>>> import numpy as np
>>> np.set_printoptions(precision=2, suppress=True, linewidth=100, floatmode="fixed")
>>> def rd(a):
...     return np.round(a, 2) + 0
... 
>>> arr = np.loadtxt("a.csv", delimiter=",")
>>> arr
array([[-1.20,  1.20,  0.00, -0.50, -3.59, -0.20, -0.90],
       [-0.10, -1.80, -0.60, -0.80,  5.34, -0.60, -0.90],
       [ 1.40,  0.00,  1.10,  0.10, -0.08, -1.30, -1.30],
       [ 0.00, -0.70, -0.20, -0.90,  2.16,  1.00, -0.20],
       [ 0.70, -0.60,  0.20, -0.90,  1.90, -2.70, -0.80],
       [ 0.00,  1.00, -0.50,  1.70, -3.13,  1.00,  0.10],
       [ 0.40,  1.00,  1.30,  0.20, -3.09, -0.10,  1.00],
       [ 1.30,  0.00, -0.30, -0.30, -0.09,  0.40, -0.40],
       [ 1.40, -0.60, -1.00,  1.40,  1.94,  1.40, -0.20],
       [ 0.70, -0.40, -0.20,  0.40,  1.27,  2.20,  0.00],
       [ 0.00,  0.20, -0.40,  1.40, -0.38, -1.00, -0.30],
       [ 1.20, -1.50, -0.10, -1.10,  4.45, -0.30,  0.50],
       [ 1.30, -0.30,  0.40,  0.20,  1.03,  0.90,  0.20],
       [-0.50,  0.10, -1.70, -1.40, -0.28, -1.00,  0.50],
       [ 0.90, -0.40, -0.60, -0.30,  1.20,  0.50,  0.70],
       [-0.80, -1.40, -1.70,  0.20,  4.23, -0.20, -0.60],
       [ 1.10, -1.70, -0.70,  0.90,  5.19, -1.20,  0.70],
       [-1.50, -0.30, -0.60, -0.10,  0.87,  1.00, -0.30],
       [-0.90,  1.80,  1.60, -0.70, -5.31,  1.30, -0.50],
       [ 0.50, -0.20, -0.10,  0.80,  0.84,  0.00,  0.40],
       [-0.50,  0.50,  1.40, -1.30, -1.39,  0.90, -0.30],
       [-0.10,  1.30,  1.00,  1.10, -3.87, -0.10,  0.20],
       [ 0.60,  1.70,  1.60,  2.20, -4.93,  0.30,  0.20],
       [-1.10, -1.30,  1.10, -0.90,  4.02, -2.70,  1.70],
       [-0.70,  0.50,  0.70,  0.00, -1.54, -0.20,  1.00],
       [ 0.70, -0.70,  1.10,  1.70,  2.01, -0.10, -0.80]])
>>> W2 = arr[[10, 22]].astype(float)
>>> for _ in range(4):
...     idx = np.linalg.norm(arr[:, None] - W2, axis=-1).argmin(axis=1)
...     W2 = np.array([arr[idx == j].mean(axis=0) for j in range(2)])
... 
>>> idx
array([1, 0, 0, 0, 0, 1, 1, 0, 0, 0, 0, 0, 0, 0, 0, 0, 0, 0, 1, 0, 1, 1, 1, 0, 1, 0])
>>> rd(W2[1] - W2[0])
array([-0.70,  1.77,  1.13,  0.32, -5.34,  0.57,  0.16])
>>> np.abs(W2[1] - W2[0]).argmax()
np.int64(4)
